% ipython --no-banner

In [1]: import numpy as np

In [2]: from numpy import linalg as LA

In [3]: np.set_printoptions(suppress=True, linewidth=100)

In [4]: rnd = lambda a: np.round(a, 2) + 0

In [5]: J = np.load("out8.npy")

In [6]: J
Out[6]: 
array([[1, 1, 1, 1, 1, 1],
       [2, 1, 2, 1, 2, 1],
       [0, 1, 0, 1, 0, 1],
       [1, 1, 1, 1, 1, 1],
       [2, 1, 2, 1, 2, 1],
       [0, 1, 0, 1, 0, 1]])

In [7]: left, sigma, VT = LA.svd(J)

In [8]: np.argmax(sigma[:-1] / (sigma[1:] + 1e-6)) + 1
Out[8]: np.int64(2)

In [9]: B = left[:, :2] @ np.diag(sigma[:2]) @ VT[:2]

In [10]: rnd(LA.norm(J - B) / LA.norm(J))
Out[10]: np.float64(0.0)

In [11]: LA.matrix_rank(J, rtol=0.05)
Out[11]: np.int64(2)

In [12]: LA.matrix_rank(B)
Out[12]: np.int64(2)

In [13]: rnd(LA.norm(J - B, 2)), rnd(sigma[2])
Out[13]: (np.float64(0.0), np.float64(0.0))

In [14]: rnd(np.abs(J - B).max())
Out[14]: np.float64(0.0)

In [15]: rnd(np.trace(LA.pinv(J) @ J))
Out[15]: np.float64(2.0)

In [16]: np.allclose(J[:-1].T @ LA.lstsq(J[:-1].T, J[-1])[0], J[-1])
Out[16]: True

In [17]: M = np.load("a.npy")

In [18]: M
Out[18]: 
array([[ 1,  1,  1,  1,  1,  1],
       [-2, -1, -2, -1, -2, -1],
       [ 1, -3,  1, -3,  1, -3],
       [ 1,  1,  1,  1,  1,  1],
       [-2, -1, -2, -1, -2, -1],
       [ 1, -3,  1, -3,  1, -3]])

In [19]: rnd(np.abs(LA.eigvals(M)).max())
Out[19]: np.float64(3.0)

In [20]: (M + M.T) / 2
Out[20]: 
array([[ 1. , -0.5,  1. ,  1. , -0.5,  1. ],
       [-0.5, -1. , -2.5,  0. , -1.5, -2. ],
       [ 1. , -2.5,  1. , -1. , -0.5, -1. ],
       [ 1. ,  0. , -1. ,  1. ,  0. , -1. ],
       [-0.5, -1.5, -0.5,  0. , -2. ,  0. ],
       [ 1. , -2. , -1. , -1. ,  0. , -3. ]])

In [21]: M @ M
Out[21]: 
array([[ 0, -6,  0, -6,  0, -6],
       [ 0,  9,  0,  9,  0,  9],
       [ 0,  6,  0,  6,  0,  6],
       [ 0, -6,  0, -6,  0, -6],
       [ 0,  9,  0,  9,  0,  9],
       [ 0,  6,  0,  6,  0,  6]])

In [22]: np.allclose(M @ M.T, M.T @ M)
Out[22]: False

In [23]: np.allclose(M, M.T)
Out[23]: False

In [24]: LA.matrix_rank(J, rtol=0.1)
Out[24]: np.int64(2)

In [25]: rnd(LA.norm(J, 2) / LA.norm(J))
Out[25]: np.float64(0.95)

In [26]: LA.cond(J) > 100
Out[26]: np.True_

In [27]: left, sigma, VT = LA.svd(M)

In [28]: vecs = VT[:(sigma > 1e-8).sum()]

In [29]: rng = np.random.default_rng(76337)

In [30]: x0 = M[4] + 3 * M[2] + rng.integers(2) * np.eye(6)[3]

In [31]: x0
Out[31]: array([  1., -10.,   1.,  -9.,   1., -10.])

In [32]: rnd(np.diag(vecs.T @ vecs))
Out[32]: array([0.33, 0.33, 0.33, 0.33, 0.33, 0.33])

In [33]: rnd(LA.norm(x0 - vecs.T @ vecs @ x0))
Out[33]: np.float64(0.82)

In [34]: LA.matrix_rank(np.vstack([M, x0]))
Out[34]: np.int64(3)

In [35]: rnd(vecs.T @ vecs)
Out[35]: 
array([[0.33, 0.  , 0.33, 0.  , 0.33, 0.  ],
       [0.  , 0.33, 0.  , 0.33, 0.  , 0.33],
       [0.33, 0.  , 0.33, 0.  , 0.33, 0.  ],
       [0.  , 0.33, 0.  , 0.33, 0.  , 0.33],
       [0.33, 0.  , 0.33, 0.  , 0.33, 0.  ],
       [0.  , 0.33, 0.  , 0.33, 0.  , 0.33]])

In [36]: rank = LA.matrix_rank(M)

In [37]: rank
Out[37]: np.int64(2)

In [38]: N = LA.svd(M)[2][rank:].T

In [39]: np.allclose(M @ N, 0)
Out[39]: True

In [40]: rnd(M @ N)
Out[40]: 
array([[0., 0., 0., 0.],
       [0., 0., 0., 0.],
       [0., 0., 0., 0.],
       [0., 0., 0., 0.],
       [0., 0., 0., 0.],
       [0., 0., 0., 0.]])

In [41]: rnd(N @ N.T)
Out[41]: 
array([[ 0.67,  0.  , -0.33,  0.  , -0.33,  0.  ],
       [ 0.  ,  0.67,  0.  , -0.33,  0.  , -0.33],
       [-0.33,  0.  ,  0.67,  0.  , -0.33,  0.  ],
       [ 0.  , -0.33,  0.  ,  0.67,  0.  , -0.33],
       [-0.33,  0.  , -0.33,  0.  ,  0.67,  0.  ],
       [ 0.  , -0.33,  0.  , -0.33,  0.  ,  0.67]])

In [42]: LA.matrix_rank(M.T @ M), LA.matrix_rank(M @ M.T)
Out[42]: (np.int64(2), np.int64(2))
